$ python -q
>>> import numpy as np
>>> import numpy.linalg as la
>>> np.set_printoptions(suppress=True, linewidth=160)
>>> F = np.loadtxt("a.csv", delimiter=",")
>>> print(F)
[[ 4.  2.  0.]
 [ 2. -4.  0.]
 [ 0.  0.  0.]]
>>> print([round(float(x), 3) for x in la.svd(F, compute_uv=False)[:3]])
[4.472, 4.472, 0.0]
>>> vals, V = la.eigh(F)
>>> x0 = np.array([2, -3, 0])
>>> print(np.round(V * np.maximum(vals, 0) @ V.T, 3))
[[4.236 1.    0.   ]
 [1.    0.236 0.   ]
 [0.    0.    0.   ]]
>>> print(np.round(la.eigvalsh(F[1:, 1:]), 3))
[-4.  0.]
>>> print((np.sign(V[:, -1].round(6)) == np.sign(V[0, -1].round(6))).astype(int))
[1 1 0]
>>> cent = np.array([[-3, 2, 2, 1], [0, 1, 3, -2], [2, -3, 0, -2], [3, 0, -1, 1]])
>>> rng = np.random.default_rng(327)
>>> feats = (rng.random((21, 4)) < 0.25) @ cent
>>> print(feats)
[[ 3  1  2 -1]
 [ 0  1  3 -2]
 [ 0  0  0  0]
 [ 0  0  0  0]
 [ 0  0  0  0]
 [ 0  0  0  0]
 [ 2 -1  1  0]
 [ 3  0 -1  1]
 [ 3  0 -1  1]
 [-3  2  2  1]
 [ 0  0  0  0]
 [-3  2  2  1]
 [ 3  0 -1  1]
 [-3  3  5 -1]
 [ 0  1  3 -2]
 [ 0  0  0  0]
 [ 0  0  0  0]
 [ 0  0  0  0]
 [ 0  0  0  0]
 [ 3  0 -1  1]
 [ 2 -2  3 -4]]
>>> q, V = la.qr(feats[:, :2])[0], la.qr(feats[:, 2:])[0]
>>> sig = la.svd(q.T @ V, compute_uv=False)
>>> print(round(la.norm(q @ q.T - V @ V.T, 2), 3))
0.999
>>> print(sig.round(3))
[0.904 0.043]
>>> E = np.array([[2, 1, 0, 1], [4, 1, 2, 3], [4, 4, 0, 3], [0, 4, 0, 3]])
>>> print(E)
[[2 1 0 1]
 [4 1 2 3]
 [4 4 0 3]
 [0 4 0 3]]
>>> x0 = np.array([3, 5, 2, 4])
>>> rhs = E @ x0
>>> print(rhs)
[15 33 44 32]
>>> print(np.round(la.solve(E, rhs + E[:, 1]), 3))
[3. 6. 2. 4.]
>>> print(np.round(la.solve(E, 2 * rhs), 3))
[ 6. 10.  4.  8.]
>>> print(round(float(la.eigvals(E).sum().real), 3))
6.0
>>> print(np.einsum("ij,ji->", E, E))
62
>>> print(np.einsum("ii->", E))
6
>>> print(round(la.det(E[::-1]), 3))
-8.0
>>> print(round(la.det(2 * E), 3), round(la.det(E), 3))
-128.0 -8.0
>>> print(np.round(np.poly(E), 3))
[  1.  -6. -13.  22.  -8.]
>>> data = np.load("layer9.npy")
>>> print(data)
[[-4 -1 -3]
 [ 0 -3 -1]
 [ 0  0 -4]]
>>> B = data[0, 0] * data[1:] - np.outer(data[1:, 0], data[0])
>>> print(B)
[[ 0 12  4]
 [ 0  0 16]]
>>> print(la.matrix_rank(B), la.matrix_rank(data))
2 3
>>> print(np.flatnonzero(~B.round(6).any(axis=1)))
[]
>>> print(data[:, 0] / data[0, 0])
[ 1. -0. -0.]
>>> z = rng.permutation(3)
>>> B = data[:, z] * rng.choice([-1, 1], 3)
>>> print(B)
[[ 4 -1 -3]
 [ 0 -3 -1]
 [ 0  0 -4]]
>>> U, _, vt = la.svd(data.T @ B)
>>> print(np.round(U @ vt, 3) + 0)
[[-1.  0.  0.]
 [ 0.  1.  0.]
 [ 0.  0.  1.]]
>>> K = np.load("case9.npy")
>>> print(K)
[[ 0.4  1.1 -1.8  0.4]
 [-0.7  0.7  0.2  0. ]
 [-1.1  0.6  0.3 -1.5]
 [-0.7 -0.7  1.3  1.5]
 [ 1.6  0.4  0.8  1.2]
 [-0.5 -0.2 -1.7 -1.5]
 [-3.2 -1.6 -1.4  0. ]
 [-1.5  0.3 -0.6 -1.1]
 [ 0.4  0.2  2.1  1.1]
 [ 0.6 -0.9  1.4 -1.1]
 [-0.5 -0.4 -0.6 -0.4]
 [-0.5  0.8 -1.  -0.2]
 [-0.9  0.8 -2.  -0.7]
 [ 0.6 -0.2  0.8 -0.6]
 [-3.   0.  -2.   1. ]
 [-1.7  0.4 -0.3 -0.4]
 [ 1.4 -2.  -0.8 -0.4]
 [-0.6  0.9 -0.6  1.4]
 [ 0.2  0.6 -1.5  0.4]
 [-1.9  1.5 -0.3  0.6]]
>>> Ac = (K - K.mean(axis=0)) / K.std(axis=0)
>>> print(np.round(Ac.std(axis=0), 3))
[1. 1. 1. 1.]
>>> print(np.argwhere(np.abs(Ac) > 2))
[[ 6  0]
 [ 8  2]
 [16  1]]
>>> coef = la.lstsq(np.delete(Ac, 3, axis=1), Ac[:, 3])[0]
>>> print(np.abs(coef).argmax())
2
>>> print(coef.round(3))
[-0.051  0.198  0.22 ]
>>> print(round(1 - np.var(Ac[:, 3] - np.delete(Ac, 3, axis=1) @ coef), 3))
0.072
>>> dist = la.norm(K[:, None] - K[None], axis=-1)
>>> print(dist[19].round(6).argsort(kind="stable")[:4])
[19 15  1 17]
>>> print(np.flatnonzero(dist[19] < dist.mean() / 2))
[19]
>>> B = K + rng.integers(-2, 3, (20, 1)) @ rng.integers(-2, 3, (1, 4))
>>> print(B.round(3))
[[ 0.4  1.1 -1.8  0.4]
 [-2.7  2.7  0.2  4. ]
 [-3.1  2.6  0.3  2.5]
 [ 0.3 -1.7  1.3 -0.5]
 [ 3.6 -1.6  0.8 -2.8]
 [-0.5 -0.2 -1.7 -1.5]
 [-2.2 -2.6 -1.4 -2. ]
 [-1.5  0.3 -0.6 -1.1]
 [ 2.4 -1.8  2.1 -2.9]
 [-1.4  1.1  1.4  2.9]
 [-1.5  0.6 -0.6  1.6]
 [ 0.5 -0.2 -1.  -2.2]
 [-0.9  0.8 -2.  -0.7]
 [ 0.6 -0.2  0.8 -0.6]
 [-2.  -1.  -2.  -1. ]
 [ 0.3 -1.6 -0.3 -4.4]
 [ 3.4 -4.  -0.8 -4.4]
 [ 0.4 -0.1 -0.6 -0.6]
 [ 0.2  0.6 -1.5  0.4]
 [ 0.1 -0.5 -0.3 -3.4]]
>>> print(B - K)
[[ 0.  0.  0.  0.]
 [-2.  2.  0.  4.]
 [-2.  2.  0.  4.]
 [ 1. -1.  0. -2.]
 [ 2. -2.  0. -4.]
 [ 0.  0.  0.  0.]
 [ 1. -1.  0. -2.]
 [ 0.  0.  0.  0.]
 [ 2. -2.  0. -4.]
 [-2.  2.  0.  4.]
 [-1.  1.  0.  2.]
 [ 1. -1.  0. -2.]
 [ 0.  0.  0.  0.]
 [ 0.  0.  0.  0.]
 [ 1. -1.  0. -2.]
 [ 2. -2.  0. -4.]
 [ 2. -2.  0. -4.]
 [ 1. -1.  0. -2.]
 [ 0.  0.  0.  0.]
 [ 2. -2.  0. -4.]]
>>> print(np.round(la.svd(B - K, compute_uv=False), 3) + 0)
[15.1  0.   0.   0. ]
>>> print(la.matrix_rank(B - K, tol=1e-8))
1
>>> hat = B @ la.solve(B.T @ B, B.T)
>>> print(np.allclose(hat @ hat, hat))
True
>>> print(np.round(hat @ B[:, 2], 3))
[-1.8  0.2  0.3  1.3  0.8 -1.7 -1.4 -0.6  2.1  1.4 -0.6 -1.  -2.   0.8 -2.  -0.3 -0.8 -0.6 -1.5 -0.3]
>>> M = np.loadtxt("out14.csv", delimiter=",")
>>> print(M)
[[ 0. -2. -3.  3. -2.]
 [ 0.  0.  2. -3.  2.]
 [ 0.  0.  0.  2. -2.]
 [ 0.  0.  0.  0. -3.]
 [ 0.  0.  0.  0.  0.]]
>>> print(la.matrix_rank(M - M[0, 0] * np.eye(5)))
4
>>> print(np.round(np.sort(la.eigvals(M)), 3))
[0. 0. 0. 0. 0.]
>>> print(la.cond(M) > 100)
True
>>> print(np.abs(np.diag(la.qr(M)[1])) > 1e-9)
[False False False False False]
>>> print(la.lstsq(M[:-1].T, M[-1])[2])
4
>>> print(np.round(M @ la.pinv(M) @ M, 3) + 0)
[[ 0. -2. -3.  3. -2.]
 [ 0.  0.  2. -3.  2.]
 [ 0.  0.  0.  2. -2.]
 [ 0.  0.  0.  0. -3.]
 [ 0.  0.  0.  0.  0.]]
>>> J = np.loadtxt("mat.csv", delimiter=",")
>>> print(J)
[[-0.06   0.197  0.664  0.139]
 [-0.537 -0.327 -0.235  0.291]
 [ 0.749  0.811 -0.944 -0.963]
 [-0.422  0.959  0.07  -0.954]
 [-0.999  0.716 -0.397 -0.617]
 [ 0.979 -0.907 -0.168  0.845]
 [ 0.996 -0.43  -0.119  0.119]
 [ 0.993 -0.462 -0.778 -0.197]
 [ 0.99  -0.959  0.09   0.94 ]
 [-0.862 -0.139 -0.06   0.235]
 [ 0.641  0.462 -0.446 -0.653]
 [ 0.938 -0.77  -0.653  0.493]
 [-0.905 -0.462 -0.02   0.565]
 [ 0.905 -0.862 -0.753  0.641]
 [-0.963 -0.658 -0.207  0.716]
 [ 0.862  0.617 -0.821 -0.872]
 [-0.598  0.68  -0.701 -0.814]
 [ 0.998 -0.558 -0.336  0.159]
 [ 0.995 -0.967 -0.864  0.845]
 [-0.818 -0.388 -0.371  0.345]
 [-0.319 -0.997 -0.319  0.997]
 [ 0.74  -0.68  -0.68   0.38 ]]
>>> def softmax(z):
...     e = np.exp(z - z.max(axis=-1, keepdims=True))
...     return e / e.sum(axis=-1, keepdims=True)
... 
>>> print(np.round(softmax(J[15]), 3))
[0.466 0.365 0.087 0.082]
>>> print(np.round(softmax(J[15] + -3), 3))
[0.466 0.365 0.087 0.082]
>>> print(np.round(softmax(J).sum(axis=1), 3))
[1. 1. 1. 1. 1. 1. 1. 1. 1. 1. 1. 1. 1. 1. 1. 1. 1. 1. 1. 1. 1. 1.]
>>> scores = J @ J.T / np.sqrt(4)
>>> print(softmax(scores).round(6).argmax(axis=1))
[ 0 14  2  3  4 18 18 18  8 14  2 18 14 18 14  2 16 18 18 14 20 18]
>>> print(np.round(softmax(scores)[15] @ J, 3))
[ 0.425  0.042 -0.516 -0.217]
>>> B = np.c_[J[:, :3] @ np.array([[1, 1, 3], [-3, -3, 2], [-1, -3, 1]]), np.array([3, 3, 3, 0, 3, 2, 1, 2, 3, 0, 2, 1, 2, 3, 0, 3, 3, 0, 3, 1, 0, 0])]
>>> print(B.round(3))
[[-1.315 -2.643  0.878  3.   ]
 [ 0.679  1.149 -2.5    3.   ]
 [-0.74   1.148  2.925  3.   ]
 [-3.369 -3.509  0.722  0.   ]
 [-2.75  -1.956 -1.962  3.   ]
 [ 3.868  4.204  0.955  2.   ]
 [ 2.405  2.643  2.009  1.   ]
 [ 3.157  4.713  1.277  2.   ]
 [ 3.777  3.597  1.142  3.   ]
 [-0.385 -0.265 -2.924  0.   ]
 [-0.299  0.593  2.401  2.   ]
 [ 3.901  5.207  0.621  1.   ]
 [ 0.501  0.541 -3.659  2.   ]
 [ 4.244  5.75   0.238  3.   ]
 [ 1.218  1.632 -4.412  0.   ]
 [-0.168  1.474  2.999  3.   ]
 [-1.937 -0.535 -1.135  3.   ]
 [ 3.008  3.68   1.542  0.   ]
 [ 4.76   6.488  0.187  3.   ]
 [ 0.717  1.459 -3.601  1.   ]
 [ 2.991  3.629 -3.27   0.   ]
 [ 3.46   4.82   0.18   0.   ]]
>>> print(np.round(la.norm(B - J @ la.lstsq(J, B)[0], axis=0), 3) + 0)
[0.    0.    0.    7.123]
>>> z = B[:, 0] > np.median(B[:, 0])
>>> u = B[z].mean(axis=0) - B[~z].mean(axis=0)
>>> print(((B - B.mean(axis=0)) @ u > 0).astype(int))
[0 0 0 0 0 1 1 1 1 0 0 1 0 1 0 0 0 1 1 0 1 1]
>>> print(np.argsort(-np.abs(u).round(6), kind="stable"))
[1 0 3 2]
>>> print(np.round((((B - B.mean(axis=0)) @ u > 0) == z).mean(), 3))
0.955
>>> Ac = J - J.mean(axis=0)
>>> V = la.svd(Ac)[2][:3]
>>> B = Ac - Ac @ V.T @ V
>>> print(np.round(np.cov(Ac @ V.T, rowvar=False), 3) + 0)
[[0.927 0.    0.   ]
 [0.    0.633 0.   ]
 [0.    0.    0.121]]
>>> print(np.round(la.norm(B) / la.norm(Ac), 3))
0.066
>>> print(np.round(np.diag(V.T @ V), 3))
[0.992 0.518 0.964 0.525]
>>> print(np.round((Ac @ V.T).std(axis=0), 3))
[0.941 0.778 0.34 ]
>>> arr = np.load("arr.npy")
>>> print(arr)
[[0. 0. 0. 0. 3.]
 [0. 0. 0. 0. 3.]
 [0. 0. 0. 0. 0.]
 [0. 0. 0. 0. 1.]
 [3. 3. 0. 1. 0.]]
>>> vals, V = la.eigh(arr)
>>> print(np.round(la.svd(arr, compute_uv=False), 3))
[4.359 4.359 0.    0.    0.   ]
>>> print(np.round(V @ np.diag(vals) @ V.T, 3) + 0)
[[0. 0. 0. 0. 3.]
 [0. 0. 0. 0. 3.]
 [0. 0. 0. 0. 0.]
 [0. 0. 0. 0. 1.]
 [3. 3. 0. 1. 0.]]
>>> print(np.abs(V[:, -1]).round(6).argmax())
4
>>> print(np.round(V.T @ arr @ V, 3) + 0)
[[-4.359  0.     0.     0.     0.   ]
 [ 0.     0.     0.     0.     0.   ]
 [ 0.     0.     0.     0.     0.   ]
 [ 0.     0.     0.     0.     0.   ]
 [ 0.     0.     0.     0.     4.359]]
>>> print(np.round(V.T @ V, 3) + 0)
[[1. 0. 0. 0. 0.]
 [0. 1. 0. 0. 0.]
 [0. 0. 1. 0. 0.]
 [0. 0. 0. 1. 0.]
 [0. 0. 0. 0. 1.]]
>>> print(vals.round(3) + 0)
[-4.359  0.     0.     0.     4.359]
>>> print(np.round(np.abs(V[:, -1]), 3))
[0.487 0.487 0.    0.162 0.707]
